$ python3 -q
>>> import numpy as np
>>> np.set_printoptions(precision=1, suppress=True, linewidth=140, legacy="1.25")
>>> rnd = lambda a: np.round(a, 1) + 0
>>> E = np.loadtxt("w.csv", delimiter=",")
>>> print(E)
[[ 3.5 -7.5  5.2  8.2  1.3  8.2]
 [ 4.4 -8.4  6.6  9.6  0.8  9.6]
 [ 0.1 -4.1  0.1  3.1  3.   3.1]
 [ 4.3 -8.3  6.5  9.5  0.8  9.5]
 [ 4.1 -8.1  6.1  9.1  1.   9.1]
 [ 0.1 -4.1  0.1  3.1  3.   3.1]
 [ 2.3 -6.3  3.5  6.5  1.8  6.5]
 [ 1.6 -5.6  2.3  5.3  2.2  5.3]
 [ 1.1 -5.1  1.7  4.7  2.4  4.7]
 [ 5.  -9.   7.4 10.4  0.5 10.4]
 [ 2.5 -6.5  3.8  6.8  1.7  6.8]
 [ 0.  -4.   0.   3.   3.   3. ]
 [ 3.4 -7.4  5.2  8.2  1.3  8.2]
 [ 4.  -8.   6.1  9.1  1.   9.1]
 [ 1.1 -5.1  1.7  4.7  2.4  4.7]
 [ 1.4 -5.4  2.1  5.1  2.3  5.1]
 [ 2.7 -6.7  4.   7.   1.7  7. ]
 [ 1.5 -5.5  2.2  5.2  2.3  5.2]
 [-1.2 -2.8 -1.8  1.2  3.6  1.2]
 [ 0.1 -4.1  0.2  3.2  2.9  3.2]
 [ 1.  -5.   1.5  4.5  2.5  4.5]
 [ 2.1 -6.1  3.2  6.2  1.9  6.2]
 [-0.1 -3.9 -0.2  2.8  3.1  2.8]
 [ 4.  -8.   6.   9.   1.   9. ]
 [-1.1 -2.9 -1.7  1.3  3.6  1.3]
 [ 2.3 -6.3  3.4  6.4  1.9  6.4]
 [ 4.2 -8.2  6.3  9.3  0.9  9.3]
 [ 1.7 -5.7  2.6  5.6  2.1  5.6]
 [ 2.9 -6.9  4.3  7.3  1.6  7.3]]
>>> Xc = E - E.mean(axis=1)
Traceback (most recent call last):
  File "<python-input-5>", line 1, in <module>
    Xc = E - E.mean(axis=1)
         ~~^~~~~~~~~~~~~~~~
ValueError: operands could not be broadcast together with shapes (29,6) (29,) 
>>> Xc = E - E.mean(axis=0)
>>> U, sv, Vt = np.linalg.svd(Xc, full_matrices=False)
>>> print(rnd(Vt[0] * np.sign(Vt[0, np.abs(Vt[0]).argmax()])))
[ 0.3 -0.3  0.5  0.5 -0.2  0.5]
>>> print(rnd(sv ** 2 / (sv ** 2).sum()))
[1. 0. 0. 0. 0. 0.]
>>> print(rnd((sv ** 2).sum() ** 2 / (sv ** 4).sum()))
1.0
